% python3 -q
>>> import numpy as np
>>> np.set_printoptions(precision=3, suppress=True, linewidth=140, floatmode="fixed")
>>> tidy = lambda a: np.round(a, 3) + 0
>>> M = np.loadtxt("block9.csv", delimiter=",")
>>> print(M)
[[ 5.000 -4.000  3.000  4.000 -6.000 -3.000 -3.000  2.000]
 [-4.000  5.000  0.000 -5.000  6.000  0.000  0.000 -4.000]
 [ 3.000  0.000  5.000  0.000 -2.000 -5.000 -5.000 -2.000]
 [ 4.000 -5.000  0.000  5.000 -6.000  0.000  0.000  4.000]
 [-6.000  6.000 -2.000 -6.000  8.000  2.000  2.000 -4.000]
 [-3.000  0.000 -5.000  0.000  2.000  5.000  5.000  2.000]
 [-3.000  0.000 -5.000  0.000  2.000  5.000  5.000  2.000]
 [ 2.000 -4.000 -2.000  4.000 -4.000  2.000  2.000  4.000]]
>>> r = np.linalg.matrix_rank(M)
>>> print(r)
2
>>> null = np.linalg.svd(M)[2][r:].T
>>> print(np.linalg.matrix_rank(M.T @ M), np.linalg.matrix_rank(M @ M.T))
2 2
>>> print(np.allclose(M, M.T))
True
>>> print((M + M.T) / 2)
[[ 5.000 -4.000  3.000  4.000 -6.000 -3.000 -3.000  2.000]
 [-4.000  5.000  0.000 -5.000  6.000  0.000  0.000 -4.000]
 [ 3.000  0.000  5.000  0.000 -2.000 -5.000 -5.000 -2.000]
 [ 4.000 -5.000  0.000  5.000 -6.000  0.000  0.000  4.000]
 [-6.000  6.000 -2.000 -6.000  8.000  2.000  2.000 -4.000]
 [-3.000  0.000 -5.000  0.000  2.000  5.000  5.000  2.000]
 [-3.000  0.000 -5.000  0.000  2.000  5.000  5.000  2.000]
 [ 2.000 -4.000 -2.000  4.000 -4.000  2.000  2.000  4.000]]
>>> mat = np.load("m.npy")
>>> print(mat)
[[ 0.418 -0.598 -3.573  0.165  1.268  0.182  0.400  1.550]
 [-0.598  0.067 -0.375  0.384 -0.307 -2.962 -2.749 -1.434]
 [-3.573 -0.375 -0.010 -3.103 -0.376  0.617 -0.476 -0.148]
 [ 0.165  0.384 -3.103 -1.373 -0.148 -0.876  0.846 -1.500]
 [ 1.268 -0.307 -0.376 -0.148  1.614  1.706 -3.229 -1.451]
 [ 0.182 -2.962  0.617 -0.876  1.706  1.144 -0.073  0.519]
 [ 0.400 -2.749 -0.476  0.846 -3.229 -0.073  0.067 -0.293]
 [ 1.550 -1.434 -0.148 -1.500 -1.451  0.519 -0.293 -0.927]]
>>> B = mat / np.linalg.norm(mat, axis=1, keepdims=True)
>>> cov = B @ B.T
>>> print((np.abs(cov) > 0.9).astype(int))
[[1 0 0 0 0 0 0 0]
 [0 1 0 0 0 0 0 0]
 [0 0 1 0 0 0 0 0]
 [0 0 0 1 0 0 0 0]
 [0 0 0 0 1 0 0 0]
 [0 0 0 0 0 1 0 0]
 [0 0 0 0 0 0 1 0]
 [0 0 0 0 0 0 0 1]]
>>> print((cov - 2 * np.eye(8)).round(6).argmax(axis=1))
[3 4 5 0 5 4 7 6]
>>> print(tidy(np.linalg.norm(B, axis=1)))
[1.000 1.000 1.000 1.000 1.000 1.000 1.000 1.000]
>>> print(tidy(np.linalg.det(mat)))
18755.197
>>> print(tidy(np.trace(mat)))
1.0
>>> ev, V = np.linalg.eigh(mat)
>>> x0 = np.array([1, 3, 1, 0, 0, 2, 3, 0])
>>> print(np.abs(mat).sum(axis=1).max(), tidy(np.abs(ev).max()))
10.099 5.001
>>> print(tidy(x0 @ mat @ x0))
-89.956
>>> print(tidy(x0 @ mat @ x0 / (x0 @ x0)), tidy(ev[0]), tidy(ev[-1]))
-3.748 -5.001 5.001
>>> rng = np.random.default_rng(394)
>>> B = mat + rng.integers(-2, 3, (8, 7)) @ rng.integers(-2, 3, (7, 8))
>>> print(tidy(B))
[[ -0.582  -7.598   2.427  -0.835  -0.732   3.182   4.400  -0.450]
 [  3.402   4.067  -4.375  -5.616  -4.307  -5.962 -10.749  -4.434]
 [ -1.573   8.625  -8.010   3.897  -0.376   6.617 -16.476   8.852]
 [  2.165 -12.616   1.897 -13.373  -9.148  -0.876   7.846  -7.500]
 [  6.268  -0.307  -2.376   6.852   6.614  -2.294   0.771   1.549]
 [  5.182   4.038  -4.383  -9.876  -2.294  -2.856  -9.073  -2.481]
 [  8.400   1.251  -0.476  -0.154   1.771  -8.073   8.067   0.707]
 [ -0.450  -0.434  -2.148   1.500  -1.451  -0.481  -4.293  -2.927]]
>>> print(tidy(np.linalg.svd(B - mat, compute_uv=False)))
[33.069 23.356 18.881  8.217  5.505  2.727  0.431  0.000]
>>> print(np.abs(B - mat).sum(axis=1))
[26.000 36.000 57.000 54.000 30.000 46.000 35.000 15.000]
>>> print(tidy(B - mat))
[[ -1.000  -7.000   6.000  -1.000  -2.000   3.000   4.000  -2.000]
 [  4.000   4.000  -4.000  -6.000  -4.000  -3.000  -8.000  -3.000]
 [  2.000   9.000  -8.000   7.000   0.000   6.000 -16.000   9.000]
 [  2.000 -13.000   5.000 -12.000  -9.000   0.000   7.000  -6.000]
 [  5.000   0.000  -2.000   7.000   5.000  -4.000   4.000   3.000]
 [  5.000   7.000  -5.000  -9.000  -4.000  -4.000  -9.000  -3.000]
 [  8.000   4.000   0.000  -1.000   5.000  -8.000   8.000   1.000]
 [ -2.000   1.000  -2.000   3.000   0.000  -1.000  -4.000  -2.000]]
>>> data = np.load("case10.npy")
>>> print(tidy(data))
[[ 0.000  0.000  0.905  0.426]
 [-0.239 -0.240 -0.400  0.851]
 [-0.958  0.218  0.080 -0.170]
 [ 0.160  0.946 -0.120  0.255]]
>>> x0 = np.array([0, -2, -1, 1])
>>> print(tidy(np.einsum("ij,j->i", data, x0)))
[-0.479  1.732 -0.686 -1.516]
>>> print(np.sign((data @ x0).round(6)))
[-1.000  1.000 -1.000 -1.000]
>>> print((data @ x0).argmax())
1
>>> print(tidy(data @ x0))
[-0.479  1.732 -0.686 -1.516]
>>> print(tidy((data * x0).sum(axis=1)))
[-0.479  1.732 -0.686 -1.516]
>>> print(tidy(data * x0))
[[ 0.000  0.000 -0.905  0.426]
 [ 0.000  0.480  0.400  0.851]
 [ 0.000 -0.435 -0.080 -0.170]
 [ 0.000 -1.892  0.120  0.255]]
>>> print(tidy(data @ np.eye(4)[3]))
[ 0.426  0.851 -0.170  0.255]
>>> P = np.triu(np.array([[3, 3, -2, 3], [0, 2, -3, -1], [3, 3, -1, -1], [1, 3, 3, -3]]), 1) + np.eye(4)
>>> B = P @ data @ np.linalg.inv(P)
>>> print(tidy(np.trace(B)), tidy(np.trace(data)))
0.095 0.095
>>> print(tidy(np.linalg.det(B)))
-1.0
>>> print(tidy(np.poly(B)))
[ 1.000 -0.095  0.000  0.095 -1.000]
>>> print(np.linalg.matrix_rank(B))
4
>>> x0 = np.array([4, -5, -5, 0])
>>> print(4 - np.linalg.matrix_rank(data - np.eye(4), tol=1e-8))
1
>>> print(tidy(np.linalg.det(data)))
-1.0
>>> print(tidy(np.linalg.inv(data)))
[[ 0.000 -0.239 -0.958  0.160]
 [ 0.000 -0.240  0.218  0.946]
 [ 0.905 -0.400  0.080 -0.120]
 [ 0.426  0.851 -0.170  0.255]]
>>> print(tidy(np.abs(np.linalg.eigvals(data))))
[1.000 1.000 1.000 1.000]
>>> B = np.array([[0, 1, 0, 0, 2, 0],
...     [2, 3, 3, 3, 3, 3],
...     [2, 0, 3, 1, 3, 0],
...     [1, 0, 2, 2, 0, 3],
...     [3, 2, 1, 3, 3, 3],
...     [2, 0, 2, 1, 3, 1],
...     [3, 2, 1, 3, 2, 1],
...     [1, 3, 1, 2, 3, 2],
...     [0, 1, 0, 2, 0, 0]])
>>> m1 = B.T @ B
>>> print(m1)
[[32 21 25 32 36 25]
 [21 28 16 29 30 23]
 [25 16 29 26 32 23]
 [32 29 26 41 36 32]
 [36 30 32 36 53 29]
 [25 23 23 32 29 33]]
>>> B = np.array([[-1, -2, -1],
...     [-3, 1, 3],
...     [-3, -2, 1],
...     [-3, -3, -1],
...     [3, -2, 2],
...     [-2, 2, 1]])
>>> print(np.einsum("ij,ij->i", m1, m1))
[5035 3751 3951 6542 8166 4637]
>>> print(B.T @ m1.T)
[[-208 -196 -188 -276 -229 -238]
 [-211 -147 -188 -218 -262 -161]
 [ 121  133  113  144  185  126]]
>>> print(np.einsum("ik,kj->ji", m1, B))
[[-208 -196 -188 -276 -229 -238]
 [-211 -147 -188 -218 -262 -161]
 [ 121  133  113  144  185  126]]
>>> print(np.einsum("ik,kj->ij", m1, B))
[[-208 -211  121]
 [-196 -147  133]
 [-188 -188  113]
 [-276 -218  144]
 [-229 -262  185]
 [-238 -161  126]]
>>> B = m1[0, 0] * m1[1:] - np.outer(m1[1:, 0], m1[0])
>>> print(B)
[[  0 455 -13 256 204 211]
 [  0 -13 303  32 124 111]
 [  0 256  32 288   0 224]
 [  0 204 124   0 400  28]
 [  0 211 111 224  28 431]]
>>> print(tidy(m1[:, 0] / m1[0, 0]))
[1.000 0.656 0.781 1.000 1.125 0.781]
>>> print(np.linalg.matrix_rank(B), np.linalg.matrix_rank(m1))
5 6
>>> low = np.linalg.cholesky(m1)
>>> print(tidy(low @ low.T))
[[32.000 21.000 25.000 32.000 36.000 25.000]
 [21.000 28.000 16.000 29.000 30.000 23.000]
 [25.000 16.000 29.000 26.000 32.000 23.000]
 [32.000 29.000 26.000 41.000 36.000 32.000]
 [36.000 30.000 32.000 36.000 53.000 29.000]
 [25.000 23.000 23.000 32.000 29.000 33.000]]
>>> print(np.linalg.eigvalsh(m1).min() > 0)
True
>>> x0 = np.ones(6)
>>> for _ in range(6):
...     x0 = m1 @ x0
...     x0 /= np.linalg.norm(x0)
...     print(round(x0 @ m1 @ x0, 3))
... 
177.846
177.851
177.851
177.851
177.851
177.851
>>> print(tidy(x0))
[0.398 0.340 0.350 0.453 0.505 0.379]
>>> print(tidy(np.linalg.eigvalsh(m1)[-1]))
177.851
>>> W0 = np.loadtxt("run18.csv", delimiter=",")
>>> print(W0)
[[13.500 -9.000 -0.500  1.000 -2.000  8.500  0.000]
 [-0.900  0.900 -0.400  0.600  0.200  0.200  0.900]
 [-1.700 -0.200  2.600 -0.800  0.500  1.900  1.100]
 [ 0.700  0.000  1.300  1.200  0.000 -1.700  0.900]
 [ 0.000  0.600 -0.200  1.500 -0.600  0.700 -1.200]
 [-1.400 -0.100 -0.800  0.000  2.100 -0.400 -0.600]
 [ 0.200  0.500  0.000  1.300 -0.600  0.300 -0.200]
 [-0.300 -0.300  0.900  0.400 -1.200 -1.800 -1.000]
 [ 1.600  0.400  0.500 -0.300  0.900  1.400  1.400]
 [-0.800  1.000  0.900 -1.300  0.900 -0.800 -0.800]
 [ 1.200 -0.500  0.900 -2.800  0.000 -0.200  1.000]
 [ 0.800 -0.100  0.000 -0.400  1.300 -0.100 -1.900]
 [-1.400 -1.000  1.300  0.200 -0.800  0.900 -0.600]
 [ 0.500  1.400  0.400 -1.900  1.000  1.600 -1.700]
 [ 1.800 -1.000 -1.400  0.500 -0.400 -1.500  0.100]
 [ 1.200 -0.100  0.900 -0.900  0.000 -0.900 -2.200]
 [-0.800 -2.200 -0.500  0.900  0.100 -1.100 -1.000]
 [ 1.100 -0.100 -1.900  1.100  0.300 -0.300 -0.100]
 [-1.200 -0.100 -0.700  0.700 -0.500  0.200 -0.200]
 [ 0.100  0.900 -1.200  0.100 -0.700 -0.500  0.900]]
>>> D = np.linalg.norm(W0[:, None] - W0[None], axis=-1)
>>> print((D + 1e9 * np.eye(20)).round(6).argmin(axis=1))
[ 8 18 12  7  6  9  4  3  1 11  8 15 18 11 17 11 18 14  1  1]
>>> print(np.linalg.matrix_rank(D ** 2))
9
>>> print(D.shape)
(20, 20)
>>> print(D.mean(axis=1).argmax())
0
>>> arr = np.array([[3, -9, 8, 7, 8],
...     [-8, 0, 0, -9, -1],
...     [7, 2, 5, -3, -8],
...     [6, 1, 9, 1, 4],
...     [7, 4, 9, 0, -1],
...     [-8, 8, -6, -7, -6],
...     [-5, 7, -9, 7, -5],
...     [-9, -2, 5, -6, 4],
...     [-9, -4, -3, -6, -3],
...     [0, 6, 1, -8, -8]])
>>> arr[-1] = arr[0] + -2 * arr[1]
>>> print(arr)
[[ 3 -9  8  7  8]
 [-8  0  0 -9 -1]
 [ 7  2  5 -3 -8]
 [ 6  1  9  1  4]
 [ 7  4  9  0 -1]
 [-8  8 -6 -7 -6]
 [-5  7 -9  7 -5]
 [-9 -2  5 -6  4]
 [-9 -4 -3 -6 -3]
 [19 -9  8 25 10]]
>>> lab = arr[:, 4] > np.median(arr[:, 4])
>>> r0 = arr[lab].mean(axis=0) - arr[~lab].mean(axis=0)
>>> print(tidy(r0))
[ 7.417 -7.583  8.167  9.750 10.500]
>>> print((((arr - arr.mean(axis=0)) @ r0 > 0) == lab).mean())
0.8
>>> Ac = (arr - arr.mean(axis=0)) / arr.std(axis=0)
>>> print(tidy(Ac.std(axis=0)))
[1.000 1.000 1.000 1.000 1.000]
>>> c = np.linalg.lstsq(np.delete(Ac, 2, axis=1), Ac[:, 2])[0]
>>> print(tidy(c))
[ 1.148 -0.042 -1.037  0.712]
>>> print(np.abs(c).argmax())
0
>>> print(tidy(1 - np.var(Ac[:, 2] - np.delete(Ac, 2, axis=1) @ c)))
0.949
>>> Ac = arr - arr.mean(axis=0)
>>> U, s, Vh = np.linalg.svd(Ac, full_matrices=False)
>>> print(tidy(np.abs(Vh[-1])))
[0.485 0.003 0.583 0.422 0.497]
>>> print(tidy(Vh[0] * np.sign(Vh[0, np.abs(Vh[0]).argmax()])))
[ 0.595 -0.256  0.309  0.624  0.309]
>>> print(np.linalg.matrix_rank(Ac))
5
>>> E = np.load("layer2.npy")
>>> print(E)
[[ 2.050 -2.000  2.000 -3.000  0.000  2.000 -2.000 -3.000  2.000 -3.000]
 [ 2.000 -1.950 -1.000  0.000 -3.000 -2.000  1.000  3.000 -2.000 -3.000]
 [ 2.000  2.000  0.050  2.000  2.000  1.000 -1.000  0.000  0.000  3.000]
 [ 2.000 -3.000  3.000  1.050 -3.000 -3.000  3.000  2.000 -2.000  0.000]
 [-1.000  0.000 -1.000  1.000 -2.950 -2.000  2.000 -3.000 -3.000  2.000]
 [ 3.000  3.000  3.000  0.000 -3.000 -2.950  2.000 -1.000  2.000 -1.000]
 [ 1.000  3.000  0.000  1.000 -2.000 -2.000  0.050 -2.000 -2.000 -3.000]
 [ 0.000  3.000  2.000  0.000  2.000 -1.000  1.000 -2.950  3.000 -2.000]
 [ 2.000 -1.000 -3.000 -2.000 -3.000 -2.000  3.000  1.000 -2.950  2.000]
 [ 2.000 -2.000  2.000 -3.000  0.000  2.000 -2.000 -3.000  2.000 -2.950]]
>>> U, s, Vh = np.linalg.svd(E)
>>> print(np.argmax(s[:-1] / (s[1:] + 1e-6)) + 1)
9
>>> B = U[:, :9] @ np.diag(s[:9]) @ Vh[:9]
>>> print(tidy(np.linalg.norm(E - B) / np.linalg.norm(E)))
0.0
>>> print(tidy(np.abs(E - B).max()))
0.003
>>> print(tidy(np.linalg.norm(E - B, 2)), tidy(s[9]))
0.006 0.006
>>> print(np.linalg.matrix_rank(B))
9
>>> print(np.linalg.matrix_rank(E, rtol=0.05))
9
>>> print(tidy(np.abs(np.linalg.eigvals(E)).max()))
6.824
>>> print((E - E.T) / 2)
[[ 0.000 -2.000  0.000 -2.500  0.500 -0.500 -1.500 -1.500  0.000 -2.500]
 [ 2.000  0.000 -1.500  1.500 -1.500 -2.500 -1.000  0.000 -0.500 -0.500]
 [ 0.000  1.500  0.000 -0.500  1.500 -1.000 -0.500 -1.000  1.500  0.500]
 [ 2.500 -1.500  0.500  0.000 -2.000 -1.500  1.000  1.000  0.000  1.500]
 [-0.500  1.500 -1.500  2.000  0.000  0.500  2.000 -2.500  0.000  1.000]
 [ 0.500  2.500  1.000  1.500 -0.500  0.000  2.000  0.000  2.000 -1.500]
 [ 1.500  1.000  0.500 -1.000 -2.000 -2.000  0.000 -1.500 -2.500 -0.500]
 [ 1.500  0.000  1.000 -1.000  2.500  0.000  1.500  0.000  1.000  0.500]
 [ 0.000  0.500 -1.500  0.000  0.000 -2.000  2.500 -1.000  0.000  0.000]
 [ 2.500  0.500 -0.500 -1.500 -1.000  1.500  0.500 -0.500  0.000  0.000]]
>>> U, s, Vh = np.linalg.svd(m1)
>>> print(np.argmax(s[:-1] / (s[1:] + 1e-6)) + 1)
1
>>> B = U[:, :1] @ np.diag(s[:1]) @ Vh[:1]
>>> print(tidy(np.abs(m1 - B).max()))
7.687
>>> print(tidy(np.linalg.norm(m1 - B, 2)), tidy(s[1]))
16.242 16.242
>>> print(np.linalg.matrix_rank(B))
1
>>> print(tidy(np.linalg.norm(m1 - B) / np.linalg.norm(m1)))
0.119
